% python3 -q
>>> import numpy as np
>>> import numpy.linalg as la
>>> np.set_printoptions(precision=2, suppress=True, linewidth=120, floatmode="fixed")
>>> m1 = np.load("run19.npy")
>>> m1
array([[ 0,  0,  0],
       [ 0, -1,  0],
       [ 0,  0,  0]])
>>> hat = np.triu(np.array([[4, 4, 0], [3, 0, 0], [3, 9, 3]]), 1) + np.eye(3)
>>> M2 = hat @ m1 @ la.inv(hat)
>>> M2
array([[ 0.00, -4.00,  0.00],
       [ 0.00, -1.00,  0.00],
       [ 0.00,  0.00,  0.00]])
>>> rk = la.matrix_rank(M2)
>>> rk
np.int64(1)
>>> null = la.svd(M2)[2][rk:].T
>>> null.shape
(3, 2)
>>> [int(la.matrix_rank(np.delete(M2, i, axis=0))) for i in range(3)]
[1, 1, 1]
>>> M2 @ null
array([[0.00, 0.00],
       [0.00, 0.00],
       [0.00, 0.00]])
>>> np.allclose(M2 @ null, 0)
True
>>> w, vecs = la.eigh(m1)
>>> vec = np.array([2, -1, 1])
>>> vecs * np.maximum(w, 0) @ vecs.T
array([[0.00, 0.00, 0.00],
       [0.00, 0.00, 0.00],
       [0.00, 0.00, 0.00]])
>>> la.eigvalsh(m1[1:, 1:])
array([-1.00,  0.00])
>>> vecs * np.abs(w) @ vecs.T
array([[0.00, 0.00, 0.00],
       [0.00, 1.00, 0.00],
       [0.00, 0.00, 0.00]])
>>> round(float(vec @ m1 @ vec / (vec @ vec)), 2), w[0], w[-1]
(-0.17, np.float64(-1.0), np.float64(0.0))
>>> (m1 != 0).astype(int)
array([[0, 0, 0],
       [0, 1, 0],
       [0, 0, 0]])
>>> np.flatnonzero(la.matrix_power((m1 != 0) + (m1.T != 0) + np.eye(3), 3)[0])
array([0])
>>> m1 @ m1
array([[0, 0, 0],
       [0, 1, 0],
       [0, 0, 0]])
>>> left, s, Vh = la.svd(m1)
>>> np.argmax(s[:-1] / (s[1:] + 1e-6)) + 1
np.int64(1)
>>> M2 = left[:, :1] @ np.diag(s[:1]) @ Vh[:1]
>>> la.matrix_rank(M2)
np.int64(1)
>>> round(la.norm(m1 - M2, 2), 2), s[1]
(np.float64(0.0), np.float64(0.0))
>>> A = np.load("x.npy")
>>> A
array([[ 0.00, -1.00, -3.00],
       [-1.00,  0.00,  0.00],
       [-3.00,  0.00,  0.00]])
>>> left, s, Vh = la.svd(A)
>>> s.round(2) + 0
array([3.16, 3.16, 0.00])
>>> np.argmax(s[:-1] / (s[1:] + 1e-6)) + 1
np.int64(2)
>>> M2 = left[:, :2] @ np.diag(s[:2]) @ Vh[:2]
>>> round(la.norm(A - M2, 2), 2), round(s[2], 2)
(np.float64(0.0), np.float64(0.0))
>>> round(float(np.abs(A - M2).max()), 2)
0.0
>>> E = np.array([[0.7, -0.8, -1.1, 1.3],
...     [-0.5, 0.3, -0.5, 0.0],
...     [0.3, -1.0, 0.7, -0.7]])
>>> E
array([[ 0.70, -0.80, -1.10,  1.30],
       [-0.50,  0.30, -0.50,  0.00],
       [ 0.30, -1.00,  0.70, -0.70]])
>>> u = np.array([0, 3, -1])
>>> np.array([np.convolve(row, u, "same") for row in E])
array([[ 2.10, -3.10, -2.50,  5.00],
       [-1.50,  1.40, -1.80,  0.50],
       [ 0.90, -3.30,  3.10, -2.80]])
>>> np.polyval(u, E[2])
array([-0.10, -4.00,  1.10, -3.10])
>>> np.cross(E[2, :3], E[1, :3])
array([ 0.29, -0.20, -0.41])
>>> np.convolve(E[2], u)
array([ 0.00,  0.90, -3.30,  3.10, -2.80,  0.70])
>>> rng = np.random.default_rng(3213)
>>> M2 = E + rng.integers(-2, 3, (3, 2)) @ rng.integers(-2, 3, (2, 4))
>>> M2
array([[ 3.70,  2.20,  4.90, -0.70],
       [ 1.50, -1.70,  3.50,  0.00],
       [ 1.30, -2.00,  2.70, -0.70]])
>>> np.round(la.svd(M2 - E, compute_uv=False), 2) + 0
array([8.62, 3.71, 0.00])
>>> np.abs(M2 - E).sum(axis=1)
array([14.00,  8.00,  4.00])
>>> M2 - E
array([[ 3.00,  3.00,  6.00, -2.00],
       [ 2.00, -2.00,  4.00,  0.00],
       [ 1.00, -1.00,  2.00,  0.00]])
>>> M2 = np.array([[1, 1, 2], [0, 0, 2]])
>>> cent = np.kron(M2, E)
>>> cent.shape
(6, 12)
>>> cent
array([[ 0.70, -0.80, -1.10,  1.30,  0.70, -0.80, -1.10,  1.30,  1.40, -1.60, -2.20,  2.60],
       [-0.50,  0.30, -0.50,  0.00, -0.50,  0.30, -0.50,  0.00, -1.00,  0.60, -1.00,  0.00],
       [ 0.30, -1.00,  0.70, -0.70,  0.30, -1.00,  0.70, -0.70,  0.60, -2.00,  1.40, -1.40],
       [ 0.00, -0.00, -0.00,  0.00,  0.00, -0.00, -0.00,  0.00,  1.40, -1.60, -2.20,  2.60],
       [-0.00,  0.00, -0.00,  0.00, -0.00,  0.00, -0.00,  0.00, -1.00,  0.60, -1.00,  0.00],
       [ 0.00, -0.00,  0.00, -0.00,  0.00, -0.00,  0.00, -0.00,  0.60, -2.00,  1.40, -1.40]])
>>> np.round(la.norm(cent, 2), 2), round(float(la.norm(M2, 2) * la.norm(E, 2)), 2)
(np.float64(6.23), 6.23)
>>> vec = np.array([2, 0, 1, 1])
>>> E @ (2 * vec)
array([ 3.20, -3.00,  1.20])
>>> np.sign((E @ vec).round(6))
array([ 1.00, -1.00,  1.00])
>>> E @ vec
array([ 1.60, -1.50,  0.60])
>>> E @ np.ones(4)
array([ 0.10, -0.70, -0.70])
>>> M2 = np.array([[3, 0, 3], [-3, 1, 2], [1, 2, 1], [0, 3, 2]])
>>> E @ M2
array([[ 3.40,  0.90,  2.00],
       [-2.90, -0.70, -1.40],
       [ 4.60, -1.70, -1.80]])
>>> np.einsum("ik,kj->ji", E, M2)
array([[ 3.40, -2.90,  4.60],
       [ 0.90, -0.70, -1.70],
       [ 2.00, -1.40, -1.80]])
>>> la.matrix_rank(np.vstack([E, M2.T]))
np.int64(4)
>>> np.einsum("ij->j", E)
array([ 0.50, -1.50, -0.90,  0.60])
>>> np.einsum("ij,ij->i", E, E)
array([4.03, 0.59, 2.07])
>>> np.vstack([E, M2.T]).shape
(6, 4)
>>> M2.T @ E.T
array([[ 3.40, -2.90,  4.60],
       [ 0.90, -0.70, -1.70],
       [ 2.00, -1.40, -1.80]])
>>> np.einsum("ik,kj->ij", E, M2)
array([[ 3.40,  0.90,  2.00],
       [-2.90, -0.70, -1.40],
       [ 4.60, -1.70, -1.80]])
>>> X = np.load("arr.npy")
>>> X
array([[ 1, -1,  1, -1],
       [-1,  1, -1,  1],
       [ 1, -1,  1, -1],
       [-1,  1, -1,  1]])
>>> W = np.array([[-1, -1, 1], [1, 1, -2], [2, 2, 2], [1, 2, 0]])
>>> coef = np.array([7, 5, 8])
>>> act = np.maximum(X @ W + coef, 0)
>>> act
array([[ 6,  3, 13],
       [ 8,  7,  3],
       [ 6,  3, 13],
       [ 8,  7,  3]])
>>> la.matrix_rank(act)
np.int64(2)
>>> cent = np.array([[-1, -2], [0, -1], [1, 2]])
>>> W @ cent
array([[ 2,  5],
       [-3, -7],
       [ 0, -2],
       [-1, -4]])
>>> w, vecs = la.eigh(X)
>>> vec = np.array([-1, 0, 0, -2])
>>> (np.sign(vecs[:, -1].round(6)) == np.sign(vecs[0, -1].round(6))).astype(int)
array([1, 0, 1, 0])
>>> (X @ X)[0]
array([ 4, -4,  4, -4])
>>> X @ np.ones(4)
array([0.00, 0.00, 0.00, 0.00])
>>> np.fft.fft(X[0])
array([0.00+0.00j, 0.00+0.00j, 4.00+0.00j, 0.00+0.00j])
>>> X @ (-1.0) ** np.arange(4)
array([ 4.00, -4.00,  4.00, -4.00])
>>> np.sort(np.abs(np.fft.fft(X[0]))), np.round(np.sort(la.svd(X, compute_uv=False)), 2) + 0
(array([0.00, 0.00, 0.00, 4.00]), array([0.00, 0.00, 0.00, 4.00]))
>>> np.allclose(X @ X.T, X.T @ X)
True
